$ python -q
>>> import numpy as np
>>> import numpy.linalg as la
>>> np.set_printoptions(precision=2, suppress=True, linewidth=200)
>>> rd = lambda a: np.round(a, 2) + 0
>>> A2 = np.array([[-1, -9, 5, -1, 0, 6, 8, -6, -9, 0, 1, 6],
...     [-8, 5, 7, -4, 4, 7, 4, -2, -4, 8, 9, -9],
...     [-9, 1, -8, -4, -1, 7, -1, 4, -3, -9, 3, 6]])
>>> A = A2.T @ A2
>>> print(A)
[[ 146  -40   11   69  -23 -125  -31  -14   68   17 -100   12]
 [ -40  107  -18  -15   19  -12  -53   48   58   31   39  -93]
 [  11  -18  138   -1   36   23   76  -76  -49  128   44  -81]
 [  69  -15   -1   33  -12  -62  -20   -2   37    4  -49    6]
 [ -23   19   36  -12   17   21   17  -12  -13   41   33  -42]
 [-125  -12   23  -62   21  134   69  -22 -103   -7   90   15]
 [ -31  -53   76  -20   17   69   81  -60  -85   41   41    6]
 [ -14   48  -76   -2  -12  -22  -60   56   50  -52  -12    6]
 [  68   58  -49   37  -13 -103  -85   50  106   -5  -54  -36]
 [  17   31  128    4   41   -7   41  -52   -5  145   45 -126]
 [-100   39   44  -49   33   90   41  -12  -54   45   91  -57]
 [  12  -93  -81    6  -42   15    6    6  -36 -126  -57  153]]
>>> # null space of dimension 9
>>> w, V = la.eigvalsh(A)
Traceback (most recent call last):
  File "<python-input-8>", line 1, in <module>
    w, V = la.eigvalsh(A)
    ^^^^
ValueError: too many values to unpack (expected 2)
>>> w, V = la.eigh(A)
>>> print((w > 1e-8).sum(), (w < -1e-8).sum())
3 0
>>> np.unique(w.round(6) + 0, return_counts=True)[1]
array([9, 1, 1, 1])
>>> np.abs(V[:, -1]).round(6).argmax()
np.int64(5)
>>> rd(w)
array([  0.  ,   0.  ,   0.  ,   0.  ,   0.  ,   0.  ,   0.  ,   0.  ,   0.  , 295.22, 391.33, 520.45])
>>> w.sum(), np.trace(A)
(np.float64(1207.0), np.int64(1207))
>>> print(rd(V.T @ A @ V))
[[  0.     0.     0.     0.     0.     0.     0.     0.     0.     0.     0.     0.  ]
 [  0.     0.     0.     0.     0.     0.     0.     0.     0.     0.     0.     0.  ]
 [  0.     0.     0.     0.     0.     0.     0.     0.     0.     0.     0.     0.  ]
 [  0.     0.     0.     0.     0.     0.     0.     0.     0.     0.     0.     0.  ]
 [  0.     0.     0.     0.     0.     0.     0.     0.     0.     0.     0.     0.  ]
 [  0.     0.     0.     0.     0.     0.     0.     0.     0.     0.     0.     0.  ]
 [  0.     0.     0.     0.     0.     0.     0.     0.     0.     0.     0.     0.  ]
 [  0.     0.     0.     0.     0.     0.     0.     0.     0.     0.     0.     0.  ]
 [  0.     0.     0.     0.     0.     0.     0.     0.     0.     0.     0.     0.  ]
 [  0.     0.     0.     0.     0.     0.     0.     0.     0.   295.22   0.     0.  ]
 [  0.     0.     0.     0.     0.     0.     0.     0.     0.     0.   391.33   0.  ]
 [  0.     0.     0.     0.     0.     0.     0.     0.     0.     0.     0.   520.45]]
>>> rd(la.svd(A, compute_uv=False))
array([520.45, 391.33, 295.22,   0.  ,   0.  ,   0.  ,   0.  ,   0.  ,   0.  ,   0.  ,   0.  ,   0.  ])
>>> rd(la.eigvalsh(A @ A))
array([     0.  ,      0.  ,      0.  ,      0.  ,      0.  ,      0.  ,      0.  ,      0.  ,      0.  ,  87156.7 , 153138.58, 270865.72])
>>> rd(la.eigvalsh(A + 5 * np.eye(12)))
array([  5.  ,   5.  ,   5.  ,   5.  ,   5.  ,   5.  ,   5.  ,   5.  ,   5.  , 300.22, 396.33, 525.45])
